>>> import numpy as np
>>> np.set_printoptions(precision=2, suppress=True, linewidth=100)
>>> A, _ = np.linalg.qr(np.array([[-0.1, -0.6, -1.4, -0.6, -0.1, 0.6, 0.6, 0.9, 0.0],
...     [-0.3, -0.8, -1.2, -1.3, 0.7, 1.4, 0.4, 1.5, -0.1],
...     [-0.2, -0.4, -0.4, 0.5, 0.1, 0.1, 3.6, -1.3, 1.1],
...     [0.4, -1.5, -2.4, 3.1, -0.8, -0.3, 0.2, 0.5, -1.1],
...     [1.2, -0.5, 0.1, -0.6, 0.0, -0.6, 0.0, 0.8, 0.1],
...     [-1.9, 0.0, 0.9, 0.3, 1.4, -1.4, -1.2, 0.5, 0.4],
...     [-2.2, 1.1, 0.1, -0.7, -0.4, -0.2, 1.6, 0.5, 1.5],
...     [-0.1, -0.9, -2.2, 1.9, -0.7, -0.8, 0.7, 0.2, 0.2],
...     [1.5, -0.5, -0.3, -0.7, -1.0, 1.6, 0.5, -0.8, 1.3]]))
>>> print(A)
[[-0.03 -0.29  0.23  0.43  0.03 -0.17  0.05 -0.23 -0.77]
 [-0.09 -0.41 -0.03  0.67  0.25  0.27  0.05  0.23  0.42]
 [-0.06 -0.21 -0.12 -0.03 -0.13  0.18 -0.94 -0.09 -0.06]
 [ 0.11 -0.63  0.14 -0.45 -0.19  0.19  0.16  0.49 -0.16]
 [ 0.34 -0.06 -0.25  0.19 -0.14 -0.76 -0.14  0.4   0.07]
 [-0.54 -0.27 -0.69 -0.06 -0.22 -0.12  0.21 -0.21 -0.03]
 [-0.62  0.19  0.46  0.14 -0.47 -0.14 -0.06  0.31  0.08]
 [-0.03 -0.43  0.41 -0.19  0.05 -0.4  -0.01 -0.52  0.43]
 [ 0.43 -0.01 -0.02  0.24 -0.77  0.24  0.14 -0.28  0.12]]
>>> print(np.linalg.svd(A, compute_uv=False))
[1. 1. 1. 1. 1. 1. 1. 1. 1.]
>>> print(np.unravel_index(np.abs(A).argmax(), A.shape))
(np.int64(2), np.int64(6))
>>> print(np.linalg.matrix_rank(A))
9
>>> print(A.mean(axis=0))
[-0.05 -0.24  0.01  0.1  -0.18 -0.08 -0.06  0.01  0.01]
>>> print(np.linalg.norm(A, axis=0))
[1. 1. 1. 1. 1. 1. 1. 1. 1.]
>>> print(np.round(A @ A.T, 2) + 0)
[[1. 0. 0. 0. 0. 0. 0. 0. 0.]
 [0. 1. 0. 0. 0. 0. 0. 0. 0.]
 [0. 0. 1. 0. 0. 0. 0. 0. 0.]
 [0. 0. 0. 1. 0. 0. 0. 0. 0.]
 [0. 0. 0. 0. 1. 0. 0. 0. 0.]
 [0. 0. 0. 0. 0. 1. 0. 0. 0.]
 [0. 0. 0. 0. 0. 0. 1. 0. 0.]
 [0. 0. 0. 0. 0. 0. 0. 1. 0.]
 [0. 0. 0. 0. 0. 0. 0. 0. 1.]]
>>> u = np.array([-2, -1, 1, 2, 0, -2, 2, -1, 0])
>>> Y = A + np.outer(u, np.eye(9)[0])
>>> print(round(np.linalg.det(Y) / np.linalg.det(A), 2), round(float(1 + np.linalg.solve(A, u)[0]), 2))
1.17 1.17
>>> print(Y)
[[-2.03 -0.29  0.23  0.43  0.03 -0.17  0.05 -0.23 -0.77]
 [-1.09 -0.41 -0.03  0.67  0.25  0.27  0.05  0.23  0.42]
 [ 0.94 -0.21 -0.12 -0.03 -0.13  0.18 -0.94 -0.09 -0.06]
 [ 2.11 -0.63  0.14 -0.45 -0.19  0.19  0.16  0.49 -0.16]
 [ 0.34 -0.06 -0.25  0.19 -0.14 -0.76 -0.14  0.4   0.07]
 [-2.54 -0.27 -0.69 -0.06 -0.22 -0.12  0.21 -0.21 -0.03]
 [ 1.38  0.19  0.46  0.14 -0.47 -0.14 -0.06  0.31  0.08]
 [-1.03 -0.43  0.41 -0.19  0.05 -0.4  -0.01 -0.52  0.43]
 [ 0.43 -0.01 -0.02  0.24 -0.77  0.24  0.14 -0.28  0.12]]
>>> M = np.load("run9.npy")
>>> print(M)
[[-2 -3 -1 -3  1  1 -2 -1]
 [-1 -2 -3 -1 -3  1  1 -2]
 [-2 -1 -2 -3 -1 -3  1  1]
 [ 1 -2 -1 -2 -3 -1 -3  1]
 [ 1  1 -2 -1 -2 -3 -1 -3]
 [-3  1  1 -2 -1 -2 -3 -1]
 [-1 -3  1  1 -2 -1 -2 -3]
 [-3 -1 -3  1  1 -2 -1 -2]]
>>> u = np.array([-8, 0, 0, -9, -3, 3, -1, 1])
>>> Y = M + np.outer(u, np.eye(8)[3])
>>> print(round(float(np.linalg.det(Y) / np.linalg.det(M)), 2), round(1 + np.linalg.solve(M, u)[3], 2))
2.14 2.14
>>> print(np.linalg.matrix_rank(Y - M))
1
>>> m1 = np.load("sample18.npy")
>>> print(m1)
[[0 0 1 1]
 [0 0 0 0]
 [1 0 0 1]
 [1 0 1 0]]
>>> print([round(float(x), 2) for x in np.linalg.svd(m1, compute_uv=False)[:3]])
[2.0, 1.0, 1.0]
>>> print(np.linalg.cond(m1) > 100)
True
>>> print(np.argsort(-np.linalg.norm(m1, axis=0).round(6), kind="stable")[:3])
[0 2 3]
>>> Y = np.array([[-2, -1, 2], [-2, 1, -1]])
>>> basis = np.kron(Y, m1)
>>> print(basis)
[[ 0  0 -2 -2  0  0 -1 -1  0  0  2  2]
 [ 0  0  0  0  0  0  0  0  0  0  0  0]
 [-2  0  0 -2 -1  0  0 -1  2  0  0  2]
 [-2  0 -2  0 -1  0 -1  0  2  0  2  0]
 [ 0  0 -2 -2  0  0  1  1  0  0 -1 -1]
 [ 0  0  0  0  0  0  0  0  0  0  0  0]
 [-2  0  0 -2  1  0  0  1 -1  0  0 -1]
 [-2  0 -2  0  1  0  1  0 -1  0 -1  0]]
>>> evals, vecs = np.linalg.eigh(m1)
>>> x = np.array([-1, 0, 3, -2])
>>> print(np.round(vecs * np.maximum(evals, 0) @ vecs.T, 2) + 0)
[[0.67 0.   0.67 0.67]
 [0.   0.   0.   0.  ]
 [0.67 0.   0.67 0.67]
 [0.67 0.   0.67 0.67]]
>>> print(x @ m1 @ x)
-14
>>> print(np.linalg.eigvalsh(m1[1:, 1:]))
[-1.  0.  1.]
>>> K = np.load("w.npy")
>>> print(K)
[[ 3.  0.  3.  0.  0.  0.  0.  0.  0.]
 [ 0.  3.  0.  3.  0.  0.  0.  0.  0.]
 [ 0.  1.  0.  0.  0.  0.  0.  0.  0.]
 [ 0.  2.  3.  2.  0.  0.  0.  0.  0.]
 [ 0.  0.  0.  0.  6.  7.  5.  6.  4.]
 [ 0.  0.  0.  0. -7.  5. -5.  1.  5.]
 [ 0.  0.  0.  0.  4. -4.  2. -7. -2.]
 [ 0.  0.  0.  0.  3. -9. -3.  3. -5.]
 [ 0.  0.  0.  0.  6. -7.  5.  3. -7.]]
>>> cov = K.T @ K
>>> print((K @ K.T).shape)
(9, 9)
>>> print(np.linalg.svd(K, compute_uv=False) ** 2)
[394.38 185.79  84.45  32.82  18.18  12.3    2.52   0.49   0.09]
>>> print(np.diag(cov))
[  9.  14.  18.  13. 146. 220.  88. 104. 119.]
>>> print(cov)
[[  9.   0.   9.   0.   0.   0.   0.   0.   0.]
 [  0.  14.   6.  13.   0.   0.   0.   0.   0.]
 [  9.   6.  18.   6.   0.   0.   0.   0.   0.]
 [  0.  13.   6.  13.   0.   0.   0.   0.   0.]
 [  0.   0.   0.   0. 146. -78.  94.  28. -76.]
 [  0.   0.   0.   0. -78. 220.  -6.  27. 155.]
 [  0.   0.   0.   0.  94.  -6.  88.  17. -29.]
 [  0.   0.   0.   0.  28.  27.  17. 104.   7.]
 [  0.   0.   0.   0. -76. 155. -29.   7. 119.]]
>>> print(np.linalg.eigvalsh(cov)[::-1])
[394.38 185.79  84.45  32.82  18.18  12.3    2.52   0.49   0.09]
>>> print(np.linalg.matrix_rank(cov))
9
